% python3 -q
>>> import numpy as np
>>> np.set_printoptions(precision=2, suppress=True, linewidth=100)
>>> basis = np.array([[-8, 3, -9]])
>>> rng = np.random.default_rng(4310)
>>> W0 = rng.normal(size=(19, 1)) @ basis + np.array([3, 1, 2])
>>> W0
array([[  6.37,  -0.26,   5.79],
       [ -8.98,   5.49, -11.47],
       [ -4.69,   3.88,  -6.65],
       [ 16.3 ,  -3.99,  16.96],
       [  9.9 ,  -1.59,   9.76],
       [  7.86,  -0.82,   7.46],
       [ -0.6 ,   2.35,  -2.06],
       [  3.29,   0.89,   2.33],
       [ 17.21,  -4.33,  17.99],
       [ -6.45,   4.54,  -8.63],
       [  1.34,   1.62,   0.13],
       [  3.34,   0.87,   2.38],
       [ -5.91,   4.34,  -8.02],
       [  5.93,  -0.1 ,   5.29],
       [ -2.46,   3.05,  -4.14],
       [ -0.29,   2.23,  -1.7 ],
       [ 10.11,  -1.66,   9.99],
       [ -3.31,   3.37,  -5.1 ],
       [  9.82,  -1.56,   9.67]])
>>> # null space of dimension 1
>>> U, sig, VT = np.linalg.svd(W0)
>>> np.argmax(sig[:-1] / (sig[1:] + 1e-6)) + 1
np.int64(2)
>>> A2 = U[:, :2] @ np.diag(sig[:2]) @ VT[:2]
>>> np.round(np.linalg.norm(W0 - A2) / np.linalg.norm(W0), 2)
np.float64(0.0)
>>> round(np.abs(W0 - A2).max(), 2)
np.float64(0.0)
>>> round(np.linalg.norm(W0 - A2, 2), 2), np.round(sig[2], 2)
(np.float64(0.0), np.float64(0.0))
>>> basis = W0[[12, 6]].astype(float)
>>> for _ in range(3):
...     idx = np.linalg.norm(W0[:, None] - basis, axis=-1).argmin(axis=1)
...     basis = np.array([W0[idx == j].mean(axis=0) for j in range(2)])
... 
>>> idx
array([1, 0, 0, 1, 1, 1, 0, 1, 1, 0, 0, 1, 0, 1, 0, 0, 1, 0, 1])
>>> basis
array([[-3.48,  3.43, -5.29],
       [ 9.01, -1.25,  8.76]])
>>> np.abs(basis[1] - basis[0]).argmax()
np.int64(2)
>>> X = np.loadtxt("sample5.csv", delimiter=",")
>>> X
array([[ 0.12, -0.3 , -0.12],
       [-0.3 ,  0.77,  0.3 ],
       [-0.12,  0.3 ,  0.12]])
>>> # symmetric, so the eigenvalues are real
>>> np.round(np.trace(X), 2)
np.float64(1.0)
>>> np.round(np.abs(np.linalg.eigvals(X)).max(), 2)
np.float64(1.0)
>>> np.allclose(X, X.T)
True
>>> np.allclose(X @ X.T, X.T @ X)
True
>>> np.round(np.linalg.det(X), 2)
np.float64(-0.0)
